$ python -q
>>> import numpy as np
>>> np.set_printoptions(precision=2, suppress=True, linewidth=100, floatmode="fixed")
>>> rd = lambda a: np.round(a, 2) + 0
>>> A = np.load("block12.npy")
>>> A
array([[  6.06, -10.31,  -9.88],
       [ -4.01,  -0.67,   0.37],
       [  7.66,  -6.38,  -7.44],
       [ -4.82,  -8.39,  -3.74],
       [ -1.97,  22.09,  14.75],
       [ -0.43, -17.61, -12.04],
       [ -2.58,  11.71,   8.73],
       [ -1.15,  -1.49,   1.34],
       [ -4.71,  13.00,  10.19],
       [  1.65,   0.16,  -1.44],
       [ -0.16,  -2.58,  -2.57],
       [  3.36,  -8.53,  -5.25],
       [ -0.55,  -6.22,  -6.25],
       [ 10.03, -31.62, -24.18],
       [ -9.63,  29.35,  21.79],
       [  2.05,  -7.31,  -4.36],
       [ -3.95,  -2.43,   0.25],
       [  8.81, -17.61, -14.20],
       [  0.01,  -5.94,  -3.88],
       [ -2.53,  14.93,  10.97],
       [  0.50, -10.27,  -6.77],
       [  3.52,  10.16,   5.21],
       [  0.92, -19.04, -12.07],
       [  1.61,  13.76,   8.48],
       [-10.03,  -2.75,   1.57],
       [  3.90,  -1.07,   0.02],
       [ -4.46,   8.05,   4.24]])
>>> d = np.linalg.norm(A[:, None] - A[None], axis=-1)
>>> rd(d[:5, :5])
array([[ 0.00, 17.30,  4.89, 12.64, 41.48],
       [17.30,  0.00, 15.16,  8.78, 27.00],
       [ 4.89, 15.16,  0.00, 13.17, 37.36],
       [12.64,  8.78, 13.17,  0.00, 35.76],
       [41.48, 27.00, 37.36, 35.76,  0.00]])
>>> d.mean(axis=1).argmax()
np.int64(13)
>>> (d + 1e9 * np.eye(27)).round(6).argmin(axis=1)
array([ 2, 16,  0, 12, 19, 22,  8,  1,  6, 25,  9, 15, 18, 17,  4, 11,  1, 22, 12,  8, 11, 23,  5,
        6, 16,  9,  6])
>>> d.shape
(27, 27)
>>> W2 = A[[12, 8]].astype(float)
>>> for _ in range(5):
...     z = np.linalg.norm(A[:, None] - W2, axis=-1).argmin(axis=1)
...     W2 = np.array([A[z == j].mean(axis=0) for j in range(2)])
... 
>>> z
array([0, 0, 0, 0, 1, 0, 1, 0, 1, 0, 0, 0, 0, 0, 1, 0, 0, 0, 0, 1, 0, 1, 0, 1, 0, 0, 1])
>>> np.abs(W2[1] - W2[0]).argmax()
np.int64(1)
>>> rd(W2)
array([[ 1.04, -8.42, -5.82],
       [-2.59, 15.38, 10.54]])
>>> rd(W2[1] - W2[0])
array([-3.64, 23.81, 16.36])
>>> np.bincount(z)
array([19,  8])
>>> arr = np.maximum(np.array([[1, 1],
...     [2, 2],
...     [-2, -3],
...     [-2, 3],
...     [-1, 0],
...     [-3, -2],
...     [3, -3],
...     [1, 1],
...     [2, 2],
...     [-3, 0],
...     [2, 2],
...     [-3, -1],
...     [0, 3]]) @ np.array([[3, 4, 2], [1, 5, 4]]) + np.array([-2, 1, 3]), 0)
>>> arr
array([[ 2, 10,  9],
       [ 6, 19, 15],
       [ 0,  0,  0],
       [ 0,  8, 11],
       [ 0,  0,  1],
       [ 0,  0,  0],
       [ 4,  0,  0],
       [ 2, 10,  9],
       [ 6, 19, 15],
       [ 0,  0,  0],
       [ 6, 19, 15],
       [ 0,  0,  0],
       [ 1, 16, 15]])
>>> d = np.linalg.norm(arr[:, None] - arr[None], axis=-1)
>>> np.linalg.matrix_rank(d ** 2)
np.int64(5)
>>> d[3].round(6).argsort(kind="stable")[:4]
array([ 3,  0,  7, 12])
>>> rd(d[3])
array([ 3.46, 13.15, 13.60,  0.00, 12.81, 13.60, 14.18,  3.46, 13.15, 13.60, 13.15, 13.60,  9.00])
>>> mat = np.array([[-15.53, 9.94, 8.64],
...     [-6.83, 2.97, 3.65],
...     [-6.25, 2.53, 3.3],
...     [-1.78, -0.57, 0.51],
...     [-1.71, -0.61, 0.47],
...     [-0.97, -1.01, -0.02],
...     [-0.13, 0.26, 0.55],
...     [-0.13, 0.28, 0.6],
...     [0.74, -0.53, 2.67],
...     [1.09, -0.9, 2.96],
...     [9.27, -9.87, 5.44],
...     [10.6, -11.32, 5.6],
...     [11.77, -12.6, 5.71],
...     [17.01, -18.29, 6.0],
...     [18.14, -19.52, 6.03],
...     [19.54, -21.03, 6.06],
...     [20.94, -22.54, 6.06],
...     [24.83, -26.74, 6.03]])
>>> mat
array([[-15.53,   9.94,   8.64],
       [ -6.83,   2.97,   3.65],
       [ -6.25,   2.53,   3.30],
       [ -1.78,  -0.57,   0.51],
       [ -1.71,  -0.61,   0.47],
       [ -0.97,  -1.01,  -0.02],
       [ -0.13,   0.26,   0.55],
       [ -0.13,   0.28,   0.60],
       [  0.74,  -0.53,   2.67],
       [  1.09,  -0.90,   2.96],
       [  9.27,  -9.87,   5.44],
       [ 10.60, -11.32,   5.60],
       [ 11.77, -12.60,   5.71],
       [ 17.01, -18.29,   6.00],
       [ 18.14, -19.52,   6.03],
       [ 19.54, -21.03,   6.06],
       [ 20.94, -22.54,   6.06],
       [ 24.83, -26.74,   6.03]])
>>> rd(np.linalg.norm(mat[1] - mat[8]))
np.float64(8.4)
>>> rd(mat[1] @ mat[8])
np.float64(3.12)
>>> rd(np.linalg.norm(mat, "nuc"))
np.float64(95.14)
>>> rd(np.linalg.norm(mat) ** 2 / np.linalg.norm(mat, 2) ** 2)
np.float64(1.05)
>>> np.linalg.norm(mat, axis=1).argmax()
np.int64(17)
>>> rd(np.linalg.norm(mat, 1)), rd(np.linalg.norm(mat, np.inf))
(np.float64(167.26), np.float64(57.6))
>>> W0 = np.array([[-3, 2, -6, 3], [3, 0, 0, -5], [-4, -3, 9, 5]])
>>> u = np.array([0, 2, 0])
>>> np.convolve(W0[1], u)
array([  0,   6,   0,   0, -10,   0])
>>> np.polyval(u, W0[1])
array([  6,   0,   0, -10])
>>> E = np.maximum(np.array([[-3, 1],
...     [-3, -4],
...     [5, -4],
...     [-2, -2],
...     [0, 1],
...     [-5, 0],
...     [-4, 4],
...     [5, 1],
...     [4, 1],
...     [5, 1],
...     [0, -5],
...     [-1, 3],
...     [3, 0],
...     [-1, -3],
...     [2, -3],
...     [1, 4],
...     [1, -5],
...     [5, -1],
...     [1, 0],
...     [0, -1],
...     [4, -3],
...     [0, 1],
...     [2, -5],
...     [3, 4],
...     [-5, -5],
...     [-1, -3],
...     [-3, -5]]) @ np.array([[-2, 2, 2], [-2, 1, -2]]) + np.array([3, 3, 1]), 0)
>>> E
array([[ 7,  0,  0],
       [17,  0,  3],
       [ 1,  9, 19],
       [11,  0,  1],
       [ 1,  4,  0],
       [13,  0,  0],
       [ 3,  0,  0],
       [ 0, 14,  9],
       [ 0, 12,  7],
       [ 0, 14,  9],
       [13,  0, 11],
       [ 0,  4,  0],
       [ 0,  9,  7],
       [11,  0,  5],
       [ 5,  4, 11],
       [ 0,  9,  0],
       [11,  0, 13],
       [ 0, 12, 13],
       [ 1,  5,  3],
       [ 5,  2,  3],
       [ 1,  8, 15],
       [ 1,  4,  0],
       [ 9,  2, 15],
       [ 0, 13,  0],
       [23,  0,  1],
       [11,  0,  5],
       [19,  0,  5]])
>>> x0 = np.array([-4, 2, 0])
>>> rhs = E @ x0
>>> rd(np.linalg.pinv(E) @ E)
array([[1.00, 0.00, 0.00],
       [0.00, 1.00, 0.00],
       [0.00, 0.00, 1.00]])
>>> rd(np.linalg.lstsq(E, rhs)[0])
array([-4.00,  2.00,  0.00])
>>> rng = np.random.default_rng(258492)
>>> rhs = rhs + 0.02 * rng.normal(size=27)
>>> rd(rhs)
array([-28.01, -67.97,  13.96, -44.00,   4.01, -52.01, -11.96,  28.01,  24.01,  27.98, -51.96,
         8.01,  17.97, -43.99, -12.00,  18.01, -43.99,  24.05,   6.01, -15.98,  12.01,   4.00,
       -32.01,  25.97, -91.99, -43.98, -76.07])
>>> c, *_ = np.linalg.lstsq(E, rhs)
>>> c.round()
array([-4.00,  2.00,  0.00])
>>> rd(E.T @ (rhs - E @ c))
array([0.00, 0.00, 0.00])
>>> [round(float(np.linalg.norm(np.linalg.solve(E.T @ E + lam * np.eye(3), E.T @ rhs))), 2) for lam in (0, 1, 10, 100)]
[4.47, 4.47, 4.45, 4.24]
>>> blk = np.stack([W0, 4 * W0, W0[::-1]])
>>> (blk @ W0.T).shape
(3, 3, 3)
>>> rd(np.linalg.norm(blk, axis=(1, 2)))
array([14.93, 59.73, 14.93])
>>> Q, vecs = np.linalg.qr(E[:, :2])[0], np.linalg.qr(E[:, 2:])[0]
>>> sv = np.linalg.svd(Q.T @ vecs, compute_uv=False)
>>> rd(np.degrees(np.arccos(sv.clip(0, 1))))
array([41.97])
>>> (sv > 0.9).sum()
np.int64(0)
